% python3 -q
>>> import numpy as np
>>> from numpy import linalg as LA
>>> np.set_printoptions(precision=1, suppress=True, linewidth=100, legacy="1.25")
>>> tidy = lambda a: np.round(a, 1) + 0
>>> data = np.array([[5, -1, 2, 1], [-1, 2, 2, 1], [2, 2, 8, 6], [1, 1, 6, 5]])
>>> print(data)
[[ 5 -1  2  1]
 [-1  2  2  1]
 [ 2  2  8  6]
 [ 1  1  6  5]]
>>> rank = LA.matrix_rank(data)
>>> print(rank)
3
>>> N = LA.svd(data)[2][rank:].T
>>> print([int(LA.matrix_rank(data[:, :j + 1])) for j in range(4)])
[1, 2, 3, 3]
>>> print(tidy(data @ N))
[[0.]
 [0.]
 [0.]
 [0.]]
>>> print(LA.matrix_rank(data.T @ data), LA.matrix_rank(data @ data.T))
3 3
>>> left, sv, VT = LA.svd(data)
>>> print(np.argmax(sv[:-1] / (sv[1:] + 1e-6)) + 1)
3
>>> other = left[:, :3] @ np.diag(sv[:3]) @ VT[:3]
>>> print(LA.matrix_rank(data, rtol=0.05))
3
>>> print(tidy(LA.norm(data - other) / LA.norm(data)))
0.0
>>> print(LA.matrix_rank(other))
3
>>> print(tidy(np.abs(data - other).max()))
0.0
>>> q, _ = LA.qr(np.array([[0.5, 0.5, 0.4], [0.5, -0.6, -0.1], [0.9, 0.7, -0.4]]))
>>> mat = 2 * q
>>> print(tidy(mat))
[[-0.9  0.6 -1.7]
 [-0.9 -1.8 -0.2]
 [-1.6  0.7  1. ]]
>>> print(tidy(mat @ mat.T))
[[4. 0. 0.]
 [0. 4. 0.]
 [0. 0. 4.]]
>>> print(tidy(LA.det(mat.T)))
8.0
>>> print(tidy(np.einsum("ii->", mat)))
-1.6
>>> print(tidy(LA.eigvals(mat).sum().real))
-1.6
>>> print(tidy(LA.eigvals(mat)))
[ 2. +0.j  -1.8+0.9j -1.8-0.9j]
>>> print(tidy(np.kron(np.eye(2, dtype=int), mat)))
[[-0.9  0.6 -1.7  0.   0.   0. ]
 [-0.9 -1.8 -0.2  0.   0.   0. ]
 [-1.6  0.7  1.   0.   0.   0. ]
 [ 0.   0.   0.  -0.9  0.6 -1.7]
 [ 0.   0.   0.  -0.9 -1.8 -0.2]
 [ 0.   0.   0.  -1.6  0.7  1. ]]
>>> x = np.array([1, -1, 0])
>>> target = mat @ x
>>> print(tidy(target))
[-1.5  0.9 -2.2]
>>> print(tidy(LA.solve(mat, 2 * target)))
[ 2. -2.  0.]
>>> print(tidy(LA.solve(mat, mat[:, 2])))
[0. 0. 1.]
>>> print(tidy(LA.solve(mat, target)))
[ 1. -1.  0.]
>>> F = np.vander(np.arange(3) - 1, 4, increasing=True)
>>> print(F)
[[ 1 -1  1 -1]
 [ 1  0  0  0]
 [ 1  1  1  1]]
>>> print(F[1] @ F[2])
1
>>> print(LA.norm(F, axis=1).argmax())
0
>>> print(tidy(LA.norm(F, axis=0)))
[1.7 1.4 1.4 1.4]
>>> print(tidy(LA.norm(F, 2)))
2.1
>>> print(LA.matrix_rank(F))
3
>>> print(np.count_nonzero(F))
9
>>> print(tidy(LA.norm(F)))
3.0
>>> W0 = np.array([[3, 6, 5], [2, 5, 4], [-1, 2, 1]])
>>> print(np.abs(np.diag(LA.qr(W0)[1])) > 1e-9)
[ True  True False]
>>> print(tidy(W0 @ LA.pinv(W0) @ W0))
[[ 3.  6.  5.]
 [ 2.  5.  4.]
 [-1.  2.  1.]]
>>> print(LA.lstsq(W0[:-1].T, W0[-1])[2])
2
>>> print(np.unique(W0.round(6), axis=0).shape)
(3, 3)
>>> print(tidy(np.trace(LA.pinv(W0) @ W0)))
2.0
>>> print(np.argsort(-LA.norm(W0, axis=0).round(6), kind="stable")[:3])
[1 2 0]
>>> print(tidy(LA.norm(W0, 2) / LA.norm(W0)))
1.0
>>> print(tidy(LA.det(W0.T)))
0.0
>>> print(np.einsum("ij,ji->", W0, W0))
65
>>> print(tidy(LA.eigvals(W0)))
[0. 1. 8.]
>>> other = np.array([[9, 7, 8, 9, 0],
...     [9, 7, 3, 3, 2],
...     [0, 1, 3, 6, 9],
...     [0, 2, 9, 8, 4],
...     [1, 3, 7, 8, 1]])
>>> A = np.tril(other)
>>> print(A)
[[9 0 0 0 0]
 [9 7 0 0 0]
 [0 1 3 0 0]
 [0 2 9 8 0]
 [1 3 7 8 1]]
>>> other = np.array([[3, -1, 2], [3, -2, 2]])
>>> W2 = np.kron(other, A)
>>> print(tidy(LA.norm(W2, 2)), tidy(LA.norm(other, 2) * LA.norm(A, 2)))
93.3 93.3
>>> print(W2)
[[ 27   0   0   0   0  -9   0   0   0   0  18   0   0   0   0]
 [ 27  21   0   0   0  -9  -7   0   0   0  18  14   0   0   0]
 [  0   3   9   0   0   0  -1  -3   0   0   0   2   6   0   0]
 [  0   6  27  24   0   0  -2  -9  -8   0   0   4  18  16   0]
 [  3   9  21  24   3  -1  -3  -7  -8  -1   2   6  14  16   2]
 [ 27   0   0   0   0 -18   0   0   0   0  18   0   0   0   0]
 [ 27  21   0   0   0 -18 -14   0   0   0  18  14   0   0   0]
 [  0   3   9   0   0   0  -2  -6   0   0   0   2   6   0   0]
 [  0   6  27  24   0   0  -4 -18 -16   0   0   4  18  16   0]
 [  3   9  21  24   3  -2  -6 -14 -16  -2   2   6  14  16   2]]
>>> print(LA.matrix_rank(W2))
10
>>> u = np.array([-5, -4])
>>> print(np.correlate(W2[4], W2[7], "full"))
[   0    0   18   60  144  186   66  -18  -80 -192 -248  -88   37  150  360  465  165   -6  -70
 -168 -217  -77   11   60  144  186   66    6    0]
>>> print(np.polyval(u, W2[4]))
[ -19  -49 -109 -124  -19    1   11   31   36    1  -14  -34  -74  -84  -14]
>>> print(np.convolve(W2[4], u))
[ -15  -57 -141 -204 -111   -7   19   47   68   37   -6  -38  -94 -136  -74   -8]
>>> print(np.cross(W2[4, :3], W2[7, :3]))
[ 18 -27   9]
